% python3 -q
>>> import numpy as np
>>> from numpy import linalg as LA
>>> np.set_printoptions(precision=3, suppress=True, linewidth=100)
>>> A2 = np.array([[0, 2, 0, -3, -3, -2],
...     [4, -4, 2, 3, 3, 3],
...     [2, -4, 1, 1, -1, 2],
...     [4, 3, 1, 4, 4, -5],
...     [0, -5, 4, 4, 3, 0],
...     [-2, -1, 1, -3, -5, -4]])
>>> X = np.triu(A2, 1)
>>> print(X)
[[ 0  2  0 -3 -3 -2]
 [ 0  0  2  3  3  3]
 [ 0  0  0  1 -1  2]
 [ 0  0  0  0  4 -5]
 [ 0  0  0  0  0  0]
 [ 0  0  0  0  0  0]]
>>> print(LA.matrix_rank(X - X[0, 0] * np.eye(6)))
4
>>> try:
...     LA.inv(X)
... except LA.LinAlgError as e:
...     print(repr(e))
... 
LinAlgError('Singular matrix')
>>> print(X @ X)
[[  0   0   4   6  -6  21]
 [  0   0   0   2  10 -11]
 [  0   0   0   0   4  -5]
 [  0   0   0   0   0   0]
 [  0   0   0   0   0   0]
 [  0   0   0   0   0   0]]
>>> print(np.prod(np.diag(X)), round(LA.det(X), 3))
0 0.0
>>> print(np.sort(LA.eigvals(X)))
[0. 0. 0. 0. 0. 0.]
>>> Uu, s, Vh = LA.svd(X)
>>> evecs = Vh[:(s > 1e-8).sum()]
>>> rng = np.random.default_rng(232435)
>>> x = X[4] + -1 * X[2] + rng.integers(2) * np.eye(6)[2]
>>> print(x)
[ 0.  0.  1. -1.  1. -2.]
>>> print(np.diag(evecs.T @ evecs))
[0.    0.728 0.55  0.95  0.861 0.911]
>>> print(evecs.T @ evecs)
[[ 0.     0.     0.     0.     0.     0.   ]
 [ 0.     0.728  0.35   0.117 -0.194 -0.156]
 [ 0.     0.35   0.55  -0.15   0.25   0.2  ]
 [ 0.     0.117 -0.15   0.95   0.083  0.067]
 [ 0.    -0.194  0.25   0.083  0.861 -0.111]
 [ 0.    -0.156  0.2    0.067 -0.111  0.911]]
>>> print(np.round(LA.norm(x - evecs.T @ evecs @ x), 3))
0.671
>>> Uu, s, Vh = LA.svd(X)
>>> print(np.argmax(s[:-1] / (s[1:] + 1e-6)) + 1)
4
>>> print(s)
[7.39  6.711 2.014 0.537 0.    0.   ]
>>> A2 = Uu[:, :4] @ np.diag(s[:4]) @ Vh[:4]
>>> print(round(LA.norm(X - A2) / LA.norm(X), 3))
0.0
>>> print(A2.round(3) + 0)
[[ 0.  2.  0. -3. -3. -2.]
 [ 0.  0.  2.  3.  3.  3.]
 [ 0.  0.  0.  1. -1.  2.]
 [ 0.  0.  0.  0.  4. -5.]
 [ 0.  0.  0.  0.  0.  0.]
 [ 0.  0.  0.  0.  0.  0.]]
>>> print(round(LA.norm(X - A2, 2), 3), s[4])
0.0 0.0
>>> feats = np.loadtxt("m.csv", delimiter=",")
>>> print(feats)
[[ 0.28  0.92 -0.2  -0.16 -1.14  0.04  0.2   0.82 -0.46]
 [ 0.52 -0.67  0.1   0.41  0.69  0.31 -0.4  -0.32 -0.34]
 [-0.7   1.03 -0.16 -0.59 -1.08 -0.43  0.58  0.53  0.43]
 [-1.76 -0.55  0.22 -0.55  0.99 -0.77  0.44 -1.1   1.76]
 [ 2.64  1.38 -0.44  0.66 -2.14  1.1  -0.48  2.08 -2.76]
 [ 0.62 -1.61  0.28  0.73  1.78  0.45 -0.74 -1.01 -0.23]
 [-0.9   0.69 -0.08 -0.57 -0.64 -0.49  0.54  0.19  0.69]
 [ 2.78  1.84 -0.54  0.58 -2.71  1.12 -0.38  2.49 -2.99]
 [-0.9  -0.42  0.14 -0.24  0.67 -0.38  0.18 -0.67  0.93]
 [-0.76 -1.07  0.26  0.01  1.41 -0.25 -0.08 -1.12  0.94]]
>>> r = LA.matrix_rank(feats)
>>> print(r)
2
>>> N = LA.svd(feats)[2][r:].T
>>> print(N.shape)
(9, 7)
>>> print([int(LA.matrix_rank(feats[:, :j + 1])) for j in range(9)])
[1, 2, 2, 2, 2, 2, 2, 2, 2]
>>> Uu, s, Vh = LA.svd(feats)
>>> evecs = Vh[:(s > 1e-8).sum()]
>>> x = feats[8] + -1 * feats[1] + rng.integers(2) * np.eye(9)[1]
>>> print(x)
[-1.42  0.25  0.04 -0.65 -0.02 -0.69  0.58 -0.35  1.27]
>>> print(np.allclose(evecs.T @ evecs @ x, x))
True
>>> print(np.round(LA.norm(x - evecs.T @ evecs @ x), 3))
0.0
>>> Uu, s, Vh = LA.svd(feats)
>>> print(np.argmax(s[:-1] / (s[1:] + 1e-6)) + 1)
2
>>> A2 = Uu[:, :2] @ np.diag(s[:2]) @ Vh[:2]
>>> print(LA.matrix_rank(A2))
2
>>> print(np.abs(feats).max())
2.99
>>> print(np.unravel_index(np.abs(feats).argmax(), feats.shape))
(np.int64(7), np.int64(8))
>>> print(feats.mean(axis=0))
[ 0.182  0.154 -0.042  0.028 -0.217  0.07  -0.014  0.189 -0.203]
>>> print(feats.shape)
(10, 9)
>>> m1 = 4 * np.eye(6) + np.ones((6, 6))
>>> print(m1)
[[5. 1. 1. 1. 1. 1.]
 [1. 5. 1. 1. 1. 1.]
 [1. 1. 5. 1. 1. 1.]
 [1. 1. 1. 5. 1. 1.]
 [1. 1. 1. 1. 5. 1.]
 [1. 1. 1. 1. 1. 5.]]
>>> O, evecs = LA.qr(m1[:, :4])[0], LA.qr(m1[:, 4:])[0]
>>> s = LA.svd(O.T @ evecs, compute_uv=False)
>>> print(s.round(3) + 0)
[0.704 0.   ]
>>> L = LA.cholesky(m1)
>>> print(LA.eigvalsh(m1).min() > 0)
True
>>> print(L)
[[2.236 0.    0.    0.    0.    0.   ]
 [0.447 2.191 0.    0.    0.    0.   ]
 [0.447 0.365 2.16  0.    0.    0.   ]
 [0.447 0.365 0.309 2.138 0.    0.   ]
 [0.447 0.365 0.309 0.267 2.121 0.   ]
 [0.447 0.365 0.309 0.267 0.236 2.108]]
>>> print(L @ L.T)
[[5. 1. 1. 1. 1. 1.]
 [1. 5. 1. 1. 1. 1.]
 [1. 1. 5. 1. 1. 1.]
 [1. 1. 1. 5. 1. 1.]
 [1. 1. 1. 1. 5. 1.]
 [1. 1. 1. 1. 1. 5.]]
>>> print(np.round(np.prod(np.diag(L)) ** 2, 3), round(LA.det(m1), 3))
10240.0 10240.0
>>> print(m1 / np.sqrt(np.outer(np.diag(m1), np.diag(m1))))
[[1.  0.2 0.2 0.2 0.2 0.2]
 [0.2 1.  0.2 0.2 0.2 0.2]
 [0.2 0.2 1.  0.2 0.2 0.2]
 [0.2 0.2 0.2 1.  0.2 0.2]
 [0.2 0.2 0.2 0.2 1.  0.2]
 [0.2 0.2 0.2 0.2 0.2 1. ]]
>>> x = np.ones(6)
>>> for _ in range(3):
...     x = m1 @ x
...     x /= LA.norm(x)
...     print(round(x @ m1 @ x, 3))
... 
10.0
10.0
10.0
>>> print(round(LA.eigvalsh(m1)[-1], 3))
10.0
>>> J = np.loadtxt("dump.csv", delimiter=",")
>>> print(J)
[[1.    0.7   0.49  0.343 0.24  0.168 0.118 0.082 0.058]
 [0.7   1.    0.7   0.49  0.343 0.24  0.168 0.118 0.082]
 [0.49  0.7   1.    0.7   0.49  0.343 0.24  0.168 0.118]
 [0.343 0.49  0.7   1.    0.7   0.49  0.343 0.24  0.168]
 [0.24  0.343 0.49  0.7   1.    0.7   0.49  0.343 0.24 ]
 [0.168 0.24  0.343 0.49  0.7   1.    0.7   0.49  0.343]
 [0.118 0.168 0.24  0.343 0.49  0.7   1.    0.7   0.49 ]
 [0.082 0.118 0.168 0.24  0.343 0.49  0.7   1.    0.7  ]
 [0.058 0.082 0.118 0.168 0.24  0.343 0.49  0.7   1.   ]]
>>> A2 = LA.inv(J)
>>> print((np.abs(A2) > 1e-9).astype(int))
[[1 1 1 1 1 1 1 1 1]
 [1 1 1 1 1 1 1 1 1]
 [1 1 1 1 1 1 1 1 1]
 [1 1 1 1 1 1 1 1 1]
 [1 1 1 1 1 1 1 1 1]
 [1 1 1 1 1 1 1 1 1]
 [1 1 1 1 1 1 1 1 1]
 [1 1 1 1 1 1 1 1 1]
 [1 1 1 1 1 1 1 1 1]]
>>> print(np.round(J @ A2, 3) + 0)
[[1. 0. 0. 0. 0. 0. 0. 0. 0.]
 [0. 1. 0. 0. 0. 0. 0. 0. 0.]
 [0. 0. 1. 0. 0. 0. 0. 0. 0.]
 [0. 0. 0. 1. 0. 0. 0. 0. 0.]
 [0. 0. 0. 0. 1. 0. 0. 0. 0.]
 [0. 0. 0. 0. 0. 1. 0. 0. 0.]
 [0. 0. 0. 0. 0. 0. 1. 0. 0.]
 [0. 0. 0. 0. 0. 0. 0. 1. 0.]
 [0. 0. 0. 0. 0. 0. 0. 0. 1.]]
>>> print(np.round(LA.cond(J), 3))
22.504
>>> A2 = J / LA.norm(J, axis=1, keepdims=True)
>>> G = A2 @ A2.T
>>> print((np.abs(G) > 0.9).astype(int))
[[1 1 0 0 0 0 0 0 0]
 [1 1 1 0 0 0 0 0 0]
 [0 1 1 1 0 0 0 0 0]
 [0 0 1 1 1 0 0 0 0]
 [0 0 0 1 1 1 0 0 0]
 [0 0 0 0 1 1 1 0 0]
 [0 0 0 0 0 1 1 1 0]
 [0 0 0 0 0 0 1 1 1]
 [0 0 0 0 0 0 0 1 1]]
>>> print((G - 2 * np.eye(9)).round(6).argmax(axis=1))
[1 0 1 2 3 6 7 8 7]
>>> print(np.argwhere(np.triu(np.abs(G) > 0.95, 1)))
[]
>>> M = np.load("x.npy")
>>> print(M)
[[0 0 0 0 0 0 0 0 1 0 0 0 0 1 0 1]
 [0 0 0 0 0 1 1 1 0 1 1 1 1 0 1 0]
 [0 0 0 1 1 0 0 0 1 0 0 0 0 1 0 1]
 [0 0 1 0 1 0 0 0 1 0 0 0 0 1 0 1]
 [0 0 1 1 0 0 0 0 0 0 0 0 0 1 0 0]
 [0 1 0 0 0 0 0 0 0 1 0 1 1 0 0 0]
 [0 1 0 0 0 0 0 1 0 0 0 0 1 0 0 0]
 [0 1 0 0 0 0 1 0 0 1 1 0 1 0 1 0]
 [1 0 1 1 0 0 0 0 0 0 0 0 0 1 0 1]
 [0 1 0 0 0 1 0 1 0 0 0 1 1 0 1 0]
 [0 1 0 0 0 0 0 1 0 0 0 1 1 0 1 0]
 [0 1 0 0 0 1 0 0 0 1 1 0 1 0 0 0]
 [0 1 0 0 0 1 1 1 0 1 1 1 0 0 1 0]
 [1 0 1 1 1 0 0 0 1 0 0 0 0 0 0 1]
 [0 1 0 0 0 0 0 1 0 1 1 0 1 0 0 0]
 [1 0 1 1 0 0 0 0 1 0 0 0 0 1 0 0]]
>>> print(np.flatnonzero(LA.matrix_power((M != 0) + (M.T != 0) + np.eye(16), 16)[7]))
[ 1  5  6  7  9 10 11 12 14]
>>> print(np.round(LA.det(M), 3))
8.0
>>> print(np.sort(LA.eigvals(M).real))
[-2.267 -2.16  -2.    -1.484 -1.298 -1.    -1.    -1.    -1.    -0.283  0.091  0.455  1.     1.296
  4.766  5.883]
>>> print(np.unravel_index(np.abs(M).argmax(), M.shape))
(np.int64(0), np.int64(8))
>>> print(LA.matrix_rank(M))
16
>>> print(np.abs(M).max())
1
>>> print(M.shape)
(16, 16)
>>> print(M.sum(axis=0))
[3 8 5 5 3 4 3 6 5 6 5 5 8 6 5 5]
>>> LA.rank(M)
Traceback (most recent call last):
  File "<python-input-82>", line 1, in <module>
    LA.rank(M)
    ^^^^^^^
AttributeError: module 'numpy.linalg' has no attribute 'rank'
>>> print(M.mean(axis=0))
[0.188 0.5   0.312 0.312 0.188 0.25  0.188 0.375 0.312 0.375 0.312 0.312 0.5   0.375 0.312 0.312]
>>> A2 = LA.inv(M)
>>> print(round(float(LA.det(M) * LA.det(A2)), 3))
1.0
>>> O, r_ = LA.qr(M)
>>> print(np.allclose(r_.T @ r_, M.T @ M))
True
>>> print(round(abs(r_[0, 0]), 3), np.round(LA.norm(M[:, 0]), 3))
1.732 1.732
>>> print(O.shape, r_.shape)
(16, 16) (16, 16)
>>> A = np.loadtxt("arr.csv", delimiter=",")
>>> print(A)
[[-0.171  0.163 -0.106  0.099 -0.292 -0.084  0.224 -0.298 -0.144 -0.144  0.161  0.091  0.322
  -0.109 -0.594  0.041]
 [ 0.163 -0.154  0.486 -0.751 -0.506  0.373 -0.674 -0.759  0.441  0.033 -0.224 -0.592  0.298
  -0.286 -0.151 -0.086]
 [-0.106  0.486 -0.466 -0.285  0.413  0.217 -0.813 -0.326  0.079  0.567 -0.217 -0.335  0.289
   0.107  0.037 -0.401]
 [ 0.099 -0.751 -0.285 -0.266 -0.198  0.512  0.059  0.097 -0.187  0.122 -0.243  0.027 -0.067
   0.258  0.284 -0.012]
 [-0.292 -0.506  0.413 -0.198  0.407 -0.565 -0.615  1.009  0.234  0.57  -0.149  0.017  0.343
   0.387 -1.114 -0.37 ]
 [-0.084  0.373  0.217  0.512 -0.565  0.385  0.72  -0.01  -0.008 -0.33  -0.163  0.045 -0.207
  -0.145 -0.563  0.225]
 [ 0.224 -0.674 -0.813  0.059 -0.615  0.72   0.004  0.289  0.126 -0.553  0.098  0.723 -0.605
   0.275  0.112  0.446]
 [-0.298 -0.759 -0.326  0.097  1.009 -0.01   0.289  0.678 -0.132  0.283 -0.618  0.552 -0.814
   0.186  0.087 -0.435]
 [-0.144  0.441  0.079 -0.187  0.234 -0.008  0.126 -0.132 -0.552 -0.401  0.571  0.006 -0.152
  -0.392  0.141 -0.361]
 [-0.144  0.033  0.567  0.122  0.57  -0.33  -0.553  0.283 -0.401 -0.076 -0.48  -0.11   0.166
   0.513 -0.394 -0.344]
 [ 0.161 -0.224 -0.217 -0.243 -0.149 -0.163  0.098 -0.618  0.571 -0.48   0.053 -0.005  0.135
   0.082 -0.545  0.322]
 [ 0.091 -0.592 -0.335  0.027  0.017  0.045  0.723  0.552  0.006 -0.11  -0.005 -0.091  0.067
   0.658 -0.365  0.165]
 [ 0.322  0.298  0.289 -0.067  0.343 -0.207 -0.605 -0.814 -0.152  0.166  0.135  0.067  0.837
   0.2   -0.237  0.285]
 [-0.109 -0.286  0.107  0.258  0.387 -0.145  0.275  0.186 -0.392  0.513  0.082  0.658  0.2
  -0.09  -0.364  0.049]
 [-0.594 -0.151  0.037  0.284 -1.114 -0.563  0.112  0.087  0.141 -0.394 -0.545 -0.365 -0.237
  -0.364  0.297 -0.235]
 [ 0.041 -0.086 -0.401 -0.012 -0.37   0.225  0.446 -0.435 -0.361 -0.344  0.322  0.165  0.285
   0.049 -0.235  0.204]]
>>> evals, evecs = LA.eigvalsh(A)
Traceback (most recent call last):
  File "<python-input-92>", line 1, in <module>
    evals, evecs = LA.eigvalsh(A)
    ^^^^^^^^^^^^
ValueError: too many values to unpack (expected 2)
>>> evals, evecs = LA.eigh(A)
>>> print((evals > 1e-8).sum(), (evals < -1e-8).sum())
5 7
>>> print(np.round(LA.svd(A, compute_uv=False), 3) + 0)
[3. 3. 2. 2. 2. 1. 1. 1. 1. 1. 1. 1. 0. 0. 0. 0.]
>>> print(evals.sum(), round(float(np.trace(A)), 3))
1.0 1.0
>>> print(np.unique(evals.round(6) + 0, return_counts=True)[1])
[2 5 4 2 1 2]
>>> print(np.round(LA.eigvalsh(A @ A), 3) + 0)
[0. 0. 0. 0. 1. 1. 1. 1. 1. 1. 1. 4. 4. 4. 9. 9.]
>>> print(evals.round(3) + 0)
[-2. -2. -1. -1. -1. -1. -1.  0.  0.  0.  0.  1.  1.  2.  3.  3.]
